$ python -q
>>> import numpy as np
>>> np.set_printoptions(precision=2, suppress=True, linewidth=200, legacy="1.25")
>>> m1 = np.load("a.npy")
>>> m1
array([[0., 1., 1., 1., 1., 1.],
       [1., 0., 1., 1., 1., 1.],
       [1., 1., 0., 1., 1., 1.],
       [1., 1., 1., 0., 1., 1.],
       [1., 1., 1., 1., 0., 1.],
       [1., 1., 1., 1., 1., 0.]])
>>> r0 = np.array([-3, -1, -6, -5, 2, -6])
>>> Y = m1 + np.outer(r0, np.eye(6)[2])
>>> print(np.linalg.matrix_rank(Y - m1))
1
>>> np.linalg.matrix_rank(np.linalg.inv(Y) - np.linalg.inv(m1), tol=1e-8)
1
>>> print(Y)
[[ 0.  1. -2.  1.  1.  1.]
 [ 1.  0.  0.  1.  1.  1.]
 [ 1.  1. -6.  1.  1.  1.]
 [ 1.  1. -4.  0.  1.  1.]
 [ 1.  1.  3.  1.  0.  1.]
 [ 1.  1. -5.  1.  1.  0.]]
>>> Y = np.array([[0, -2, 2, -1, -3, 1, 2, 2, -2, -2, -3],
...     [-1, -1, 3, -1, 2, 1, -1, -1, 1, -2, -2],
...     [0, 3, 1, -2, 1, -3, -1, -3, 3, 2, 0],
...     [-1, 0, 3, -2, 3, 2, -3, -2, 2, -3, 1],
...     [0, -3, 0, -3, 1, 1, 3, -1, -3, 1, 3],
...     [-1, 2, 0, -3, 0, 1, -1, 2, 1, 1, 0],
...     [0, -3, 0, -3, -1, -3, 1, 2, -2, 0, -1],
...     [-2, -3, -2, 2, 3, 2, 1, -2, -1, 1, -3],
...     [2, 2, 3, -1, -1, -1, 0, 3, 1, 1, 1],
...     [0, 0, 2, 1, 1, 2, -2, -3, 0, 2, 0],
...     [-3, 2, 0, -3, 3, 3, 1, -3, 3, 2, 1]])
>>> X = np.triu(Y)
>>> print(X)
[[ 0 -2  2 -1 -3  1  2  2 -2 -2 -3]
 [ 0 -1  3 -1  2  1 -1 -1  1 -2 -2]
 [ 0  0  1 -2  1 -3 -1 -3  3  2  0]
 [ 0  0  0 -2  3  2 -3 -2  2 -3  1]
 [ 0  0  0  0  1  1  3 -1 -3  1  3]
 [ 0  0  0  0  0  1 -1  2  1  1  0]
 [ 0  0  0  0  0  0  1  2 -2  0 -1]
 [ 0  0  0  0  0  0  0 -2 -1  1 -3]
 [ 0  0  0  0  0  0  0  0  1  1  1]
 [ 0  0  0  0  0  0  0  0  0  2  0]
 [ 0  0  0  0  0  0  0  0  0  0  1]]
>>> Uu, sv, Vt = np.linalg.svd(X)
>>> np.argmax(sv[:-1] / (sv[1:] + 1e-6)) + 1
10
>>> Y = Uu[:, :10] @ np.diag(sv[:10]) @ Vt[:10]
>>> round(float(np.abs(X - Y).max()), 2)
0.0
>>> round(float(np.linalg.norm(X - Y) / np.linalg.norm(X)), 2)
0.0
>>> np.linalg.matrix_rank(X, rtol=0.05)
8
>>> Y.round(2) + 0
array([[ 0., -2.,  2., -1., -3.,  1.,  2.,  2., -2., -2., -3.],
       [ 0., -1.,  3., -1.,  2.,  1., -1., -1.,  1., -2., -2.],
       [ 0.,  0.,  1., -2.,  1., -3., -1., -3.,  3.,  2.,  0.],
       [ 0.,  0.,  0., -2.,  3.,  2., -3., -2.,  2., -3.,  1.],
       [ 0.,  0.,  0.,  0.,  1.,  1.,  3., -1., -3.,  1.,  3.],
       [ 0.,  0.,  0.,  0.,  0.,  1., -1.,  2.,  1.,  1.,  0.],
       [ 0.,  0.,  0.,  0.,  0.,  0.,  1.,  2., -2.,  0., -1.],
       [ 0.,  0.,  0.,  0.,  0.,  0.,  0., -2., -1.,  1., -3.],
       [ 0.,  0.,  0.,  0.,  0.,  0.,  0.,  0.,  1.,  1.,  1.],
       [ 0.,  0.,  0.,  0.,  0.,  0.,  0.,  0.,  0.,  2.,  0.],
       [ 0.,  0.,  0.,  0.,  0.,  0.,  0.,  0.,  0.,  0.,  1.]])
>>> [round(float(x), 2) for x in np.linalg.svd(X, compute_uv=False)[:3]]
[9.22, 7.45, 5.98]
>>> round(float(np.linalg.norm(X, 2) / np.linalg.norm(X)), 2)
0.61
>>> np.linalg.cond(X) > 100
True
>>> Y = np.array([[-3, 0],
...     [-3, 1],
...     [1, 0],
...     [3, -2],
...     [1, -2],
...     [1, -1],
...     [3, -1],
...     [3, -1],
...     [-3, -2],
...     [2, 1],
...     [0, 1]])
>>> np.einsum("ij,ij->i", X, X)
array([44, 27, 38, 44, 31,  8, 10, 15,  3,  4,  1])
>>> np.einsum("ik,kj->ji", X, Y)
array([[ 17,  -7, -24, -28,  19,   3,  15,  -1,  -1,   4,   0],
       [  0,  -8,   5,  -5,   5,  -3,   0,   2,   0,   2,   1]])
>>> Y.T @ X.T
array([[ 17,  -7, -24, -28,  19,   3,  15,  -1,  -1,   4,   0],
       [  0,  -8,   5,  -5,   5,  -3,   0,   2,   0,   2,   1]])
>>> Y @ X
Traceback (most recent call last):
  File "<python-input-26>", line 1, in <module>
    Y @ X
    ~~^~~
ValueError: matmul: Input operand 1 has a mismatch in its core dimension 0, with gufunc signature (n?,k),(k,m?)->(n?,m?) (size 11 is different from 2)
>>> np.einsum("ik,kj->ij", X, Y)
array([[ 17,   0],
       [ -7,  -8],
       [-24,   5],
       [-28,  -5],
       [ 19,   5],
       [  3,  -3],
       [ 15,   0],
       [ -1,   2],
       [ -1,   0],
       [  4,   2],
       [  0,   1]])
>>> np.vstack([X, Y.T]).shape
(13, 11)
>>> vec = np.array([-2, -2, -6, 8, -1, 8, -6, 1, -3, -3, -2])
>>> np.sign((X @ vec).round(6))
array([ 1, -1, -1,  1, -1,  1,  1,  1, -1, -1, -1])
>>> X @ (2 * vec)
array([   6,  -12, -118,   28,  -24,   20,    8,    8,  -16,  -12,   -4])
>>> X @ np.eye(11)[1]
array([-2., -1.,  0.,  0.,  0.,  0.,  0.,  0.,  0.,  0.,  0.])
>>> (X @ vec).argmax()
3
>>> X @ vec
array([  3,  -6, -59,  14, -12,  10,   4,   4,  -8,  -6,  -2])
>>> arr = np.load("mat.npy")
>>> arr
array([[ 1.  ,  0.  ,  0.  ,  0.  ,  0.  ,  0.  ,  0.  ],
       [ 0.  ,  0.81,  0.  ,  0.  ,  0.  , -0.59,  0.  ],
       [ 0.  ,  0.  ,  1.  ,  0.  ,  0.  ,  0.  ,  0.  ],
       [ 0.  ,  0.  ,  0.  ,  1.  ,  0.  ,  0.  ,  0.  ],
       [ 0.  ,  0.  ,  0.  ,  0.  ,  1.  ,  0.  ,  0.  ],
       [ 0.  ,  0.59,  0.  ,  0.  ,  0.  ,  0.81,  0.  ],
       [ 0.  ,  0.  ,  0.  ,  0.  ,  0.  ,  0.  ,  1.  ]])
>>> np.round(arr.T @ arr, 2) + 0
array([[1., 0., 0., 0., 0., 0., 0.],
       [0., 1., 0., 0., 0., 0., 0.],
       [0., 0., 1., 0., 0., 0., 0.],
       [0., 0., 0., 1., 0., 0., 0.],
       [0., 0., 0., 0., 1., 0., 0.],
       [0., 0., 0., 0., 0., 1., 0.],
       [0., 0., 0., 0., 0., 0., 1.]])
>>> print(np.linalg.norm(arr, axis=0))
[1. 1. 1. 1. 1. 1. 1.]
>>> print(np.round(arr @ arr.T, 2) + 0)
[[1. 0. 0. 0. 0. 0. 0.]
 [0. 1. 0. 0. 0. 0. 0.]
 [0. 0. 1. 0. 0. 0. 0.]
 [0. 0. 0. 1. 0. 0. 0.]
 [0. 0. 0. 0. 1. 0. 0.]
 [0. 0. 0. 0. 0. 1. 0.]
 [0. 0. 0. 0. 0. 0. 1.]]
>>> np.linalg.svd(arr, compute_uv=False)
array([1., 1., 1., 1., 1., 1., 1.])
